% ipython --no-banner

In [1]: import numpy as np

In [2]: import numpy.linalg as la

In [3]: np.set_printoptions(precision=1, suppress=True, linewidth=140)

In [4]: out = np.array([[4, 1, 2, 1, 1], [1, 2, 0, 0, 5], [2, 1, 3, 5, 1], [1, 1, 0, 3, 0]])

In [5]: data = out.T @ out

In [6]: data
Out[6]: 
array([[22,  9, 14, 17, 11],
       [ 9,  7,  5,  9, 12],
       [14,  5, 13, 17,  5],
       [17,  9, 17, 35,  6],
       [11, 12,  5,  6, 27]])

In [7]: # rank 4

In [8]: np.round(la.det(2 * data), 1), np.round(la.det(data), 1)
Out[8]: (np.float64(-0.0), np.float64(-0.0))

In [9]: round(float(la.eigvals(data).sum().real), 1)
Out[9]: 104.0

In [10]: np.einsum("ii->", data)
Out[10]: np.int64(104)

In [11]: np.round(np.poly(data), 1) + 0
Out[11]: array([     1.,   -104.,   2793., -20991.,  32176.,      0.])

In [12]: out = data / la.norm(data, axis=1, keepdims=True)

In [13]: G = out @ out.T

In [14]: G
Out[14]: 
array([[1. , 0.9, 1. , 0.9, 0.7],
       [0.9, 1. , 0.8, 0.8, 0.9],
       [1. , 0.8, 1. , 1. , 0.6],
       [0.9, 0.8, 1. , 1. , 0.5],
       [0.7, 0.9, 0.6, 0.5, 1. ]])

In [15]: (G - 2 * np.eye(5)).round(6).argmax(axis=1)
Out[15]: array([2, 4, 3, 2, 1])

In [16]: G[4]
Out[16]: array([0.7, 0.9, 0.6, 0.5, 1. ])

In [17]: la.norm(out, axis=1)
Out[17]: array([1., 1., 1., 1., 1.])

In [18]: (np.abs(G) > 0.9).astype(int)
Out[18]: 
array([[1, 1, 1, 1, 0],
       [1, 1, 0, 0, 1],
       [1, 0, 1, 1, 0],
       [1, 0, 1, 1, 0],
       [0, 1, 0, 0, 1]])

In [19]: X = np.loadtxt("block1.csv", delimiter=",")

In [20]: X
Out[20]: 
array([[ 0. , -0.1,  0.8,  0.6],
       [-0.9,  0.4, -0.1,  0.2],
       [-0.4, -0.9, -0.2,  0.1],
       [-0.3, -0.1,  0.6, -0.8]])

In [21]: # keeps lengths

In [22]: vec = np.array([4, 5, 4, 0])

In [23]: target = X @ vec

In [24]: beta, lr = np.zeros(4), 1 / la.norm(X, 2) ** 2

In [25]: for i in range(30):
    ...:     beta -= lr * X.T @ (X @ beta - target)
    ...:     if i % 5 == 0: print(i, round(la.norm(X @ beta - target), 1))
    ...: 
0 0.0
5 0.0
10 0.0
15 0.0
20 0.0
25 0.0

In [26]: round(la.cond(X), 1)
Out[26]: np.float64(1.0)

In [27]: beta.round(1) + 0
Out[27]: array([4., 5., 4., 0.])

In [28]: np.round(la.det(X[::-1]), 1)
Out[28]: np.float64(-1.0)

In [29]: la.eigvals(X)
Out[29]: array([ 1. +0.j, -0.3+1.j, -0.3-1.j, -1. +0.j])

In [30]: round(np.einsum("ii->", X), 1)
Out[30]: np.float64(-0.5)

In [31]: round(la.eigvals(X).sum().real, 1)
Out[31]: np.float64(-0.5)

In [32]: round(float(la.det(X.T)), 1)
Out[32]: -1.0

In [33]: round(float(np.einsum("ij,ji->", X, X)), 1)
Out[33]: 0.3

In [34]: round(float(la.det(2 * X)), 1), round(la.det(X), 1)
Out[34]: (-16.0, np.float64(-1.0))

In [35]: K = np.load("mat.npy")

In [36]: K
Out[36]: 
array([[ 2,  2, -1,  1, -1,  1,  0],
       [-2,  0, -2,  1,  2,  2, -1],
       [ 0, -1,  0,  0, -2, -2,  2],
       [ 2,  2, -1,  1, -1,  1,  0],
       [-2,  1,  2, -1, -2,  0,  0]])

In [37]: np.round(la.norm(K) ** 2 / la.norm(K, 2) ** 2, 1)
Out[37]: np.float64(2.4)

In [38]: la.norm(K, axis=2)
AxisError: axis 2 is out of bounds for array of dimension 2


In [39]: round(float(la.norm(K, 2)), 1)
Out[39]: 5.4

In [40]: round(float(la.norm(K[2], 1)), 1), round(float(la.norm(K[2], np.inf)), 1)
Out[40]: (7.0, 2.0)

In [41]: la.norm(K, axis=0)
Out[41]: array([4. , 3.2, 3.2, 2. , 3.7, 3.2, 2.2])

In [42]: round(float(la.norm(K[2] - K[0])), 1)
Out[42]: 5.4
